% ipython --no-banner

In [1]: import numpy as np

In [2]: np.set_printoptions(suppress=True, linewidth=160)

In [3]: def rd(a):
   ...:     return np.round(a, 3) + 0
   ...: 

In [4]: m1 = np.array([[1.0, 1.3], [0.9, 0.1]])

In [5]: U, sigma, VT = np.linalg.svd(m1, full_matrices=False)

In [6]: rd(U.T @ m1 @ VT.T)
Out[6]: 
array([[1.774, 0.   ],
       [0.   , 0.603]])

In [7]: rd(np.cumsum(sigma ** 2) / np.sum(sigma ** 2))
Out[7]: array([0.896, 1.   ])

In [8]: U.shape, sigma.shape, VT.shape
Out[8]: ((2, 2), (2,), (2, 2))

In [9]: rd(np.sqrt((sigma ** 2).sum())), rd(np.linalg.norm(m1))
Out[9]: (np.float64(1.873), np.float64(1.873))

In [10]: rd(U.T @ U)
Out[10]: 
array([[1., 0.],
       [0., 1.]])

In [11]: (sigma > 1e-8).sum()
Out[11]: np.int64(2)

In [12]: x0 = np.array([0, 2])

In [13]: m1 @ (2 * x0)
Out[13]: array([5.2, 0.4])

In [14]: (m1 @ x0).argmax()
Out[14]: np.int64(0)

In [15]: np.sign((m1 @ x0).round(6))
Out[15]: array([1., 1.])

In [16]: proj = np.triu(np.array([[3, 3], [1, 1]]), 1) + np.eye(2)

In [17]: Y = proj @ m1 @ np.linalg.inv(proj)

In [18]: rd(np.linalg.det(Y))
Out[18]: np.float64(-1.07)

In [19]: np.linalg.matrix_rank(Y)
Out[19]: np.int64(2)

In [20]: rd(Y)
Out[20]: 
array([[ 3.7, -9.5],
       [ 0.9, -2.6]])

In [21]: rd(np.poly(Y))
Out[21]: array([ 1.  , -1.1 , -1.07])

In [22]: rd(np.linalg.det(m1.T))
Out[22]: np.float64(-1.07)

In [23]: rd(np.linalg.eigvals(m1))
Out[23]: array([ 1.722, -0.622])

In [24]: rd(np.linalg.eigvals(m1).sum().real)
Out[24]: np.float64(1.1)

In [25]: rd(np.poly(m1))
Out[25]: array([ 1.  , -1.1 , -1.07])

In [26]: M = np.load("layer18.npy")

In [27]: M
Out[27]: 
array([[ -8.627,  -7.234,  -1.421,  32.83 ,  15.419],
       [ -7.552,  -6.844,  -2.97 ,  31.865,  16.791],
       [  5.357,  28.808,  -9.846, -33.983, -11.181],
       [ -7.417,  -7.093,  -1.639,  32.05 ,  14.215],
       [  4.898,  31.603,  -9.916, -35.157, -11.387],
       [ 15.15 , -32.002,  21.861,  -7.898,   6.218],
       [  4.251,  27.878,  -9.095, -32.723, -12.726],
       [ -8.297,  -5.241,  -0.824,  31.041,  16.163],
       [  5.446,  27.481, -11.329, -33.418, -10.656],
       [ 14.431, -32.792,  21.056,  -7.409,   7.562],
       [  3.747,  28.759, -10.516, -33.359, -12.612],
       [  4.23 ,  27.33 , -10.067, -35.146, -13.204],
       [ 16.362, -30.996,  20.34 ,  -7.681,   6.459],
       [ 14.063, -33.046,  20.093,  -8.447,   7.429],
       [ -7.211,  -5.153,  -2.026,  33.251,  16.267],
       [ 13.847, -32.561,  20.057,  -8.351,   6.026],
       [  4.686,  29.046,  -9.717, -33.94 , -10.346],
       [  4.683,  27.912, -11.715, -34.204, -11.942],
       [  4.865,  28.365,  -9.674, -32.962, -11.062],
       [  3.783,  27.986, -10.704, -32.922, -11.194],
       [ 14.588, -31.588,  19.066,  -8.435,   5.436],
       [ -8.154,  -5.101,  -0.627,  31.494,  18.509],
       [  4.327,  28.134, -10.783, -32.38 , -11.039],
       [ -7.704,  -4.629,  -2.132,  32.871,  16.37 ],
       [ -7.93 ,  -7.049,  -0.74 ,  30.97 ,  18.285],
       [ -4.919,  -6.684,  -2.041,  30.955,  16.002],
       [ 17.034, -33.455,  20.436,  -6.927,   6.082],
       [  3.832,  26.116,  -9.066, -34.726, -11.878],
       [ -9.007,  -5.331,  -3.238,  31.892,  15.392],
       [ 13.194, -32.606,  20.029,  -8.011,   3.997],
       [ 14.048, -31.32 ,  17.605,  -8.199,   6.153]])

In [28]: d = np.linalg.norm(M[:, None] - M[None], axis=-1)

In [29]: np.flatnonzero(d[12] < d.mean() / 2)
Out[29]: array([ 5,  9, 12, 13, 15, 20, 26, 29, 30])

In [30]: np.unravel_index(d.round(6).argmax(), d.shape)
Out[30]: (np.int64(0), np.int64(4))

In [31]: np.linalg.matrix_rank(d ** 2)
Out[31]: np.int64(7)

In [32]: W0 = np.loadtxt("m.csv", delimiter=",")

In [33]: W0
Out[33]: 
array([[1.   , 0.2  , 0.04 , 0.008, 0.002, 0.   , 0.   ],
       [0.2  , 1.   , 0.2  , 0.04 , 0.008, 0.002, 0.   ],
       [0.04 , 0.2  , 1.   , 0.2  , 0.04 , 0.008, 0.002],
       [0.008, 0.04 , 0.2  , 1.   , 0.2  , 0.04 , 0.008],
       [0.002, 0.008, 0.04 , 0.2  , 1.   , 0.2  , 0.04 ],
       [0.   , 0.002, 0.008, 0.04 , 0.2  , 1.   , 0.2  ],
       [0.   , 0.   , 0.002, 0.008, 0.04 , 0.2  , 1.   ]])

In [34]: # equal to its transpose

In [35]: Lm = np.linalg.cholesky(W0)

In [36]: W0 / np.sqrt(np.outer(np.diag(W0), np.diag(W0)))
Out[36]: 
array([[1.   , 0.2  , 0.04 , 0.008, 0.002, 0.   , 0.   ],
       [0.2  , 1.   , 0.2  , 0.04 , 0.008, 0.002, 0.   ],
       [0.04 , 0.2  , 1.   , 0.2  , 0.04 , 0.008, 0.002],
       [0.008, 0.04 , 0.2  , 1.   , 0.2  , 0.04 , 0.008],
       [0.002, 0.008, 0.04 , 0.2  , 1.   , 0.2  , 0.04 ],
       [0.   , 0.002, 0.008, 0.04 , 0.2  , 1.   , 0.2  ],
       [0.   , 0.   , 0.002, 0.008, 0.04 , 0.2  , 1.   ]])

In [37]: rd(Lm @ Lm.T)
Out[37]: 
array([[1.   , 0.2  , 0.04 , 0.008, 0.002, 0.   , 0.   ],
       [0.2  , 1.   , 0.2  , 0.04 , 0.008, 0.002, 0.   ],
       [0.04 , 0.2  , 1.   , 0.2  , 0.04 , 0.008, 0.002],
       [0.008, 0.04 , 0.2  , 1.   , 0.2  , 0.04 , 0.008],
       [0.002, 0.008, 0.04 , 0.2  , 1.   , 0.2  , 0.04 ],
       [0.   , 0.002, 0.008, 0.04 , 0.2  , 1.   , 0.2  ],
       [0.   , 0.   , 0.002, 0.008, 0.04 , 0.2  , 1.   ]])

In [38]: rd(np.prod(np.diag(Lm)) ** 2), rd(np.linalg.det(W0))
Out[38]: (np.float64(0.783), np.float64(0.783))

In [39]: rd(Lm)
Out[39]: 
array([[1.   , 0.   , 0.   , 0.   , 0.   , 0.   , 0.   ],
       [0.2  , 0.98 , 0.   , 0.   , 0.   , 0.   , 0.   ],
       [0.04 , 0.196, 0.98 , 0.   , 0.   , 0.   , 0.   ],
       [0.008, 0.039, 0.196, 0.98 , 0.   , 0.   , 0.   ],
       [0.002, 0.008, 0.039, 0.196, 0.98 , 0.   , 0.   ],
       [0.   , 0.002, 0.008, 0.039, 0.196, 0.98 , 0.   ],
       [0.   , 0.   , 0.002, 0.008, 0.039, 0.196, 0.98 ]])
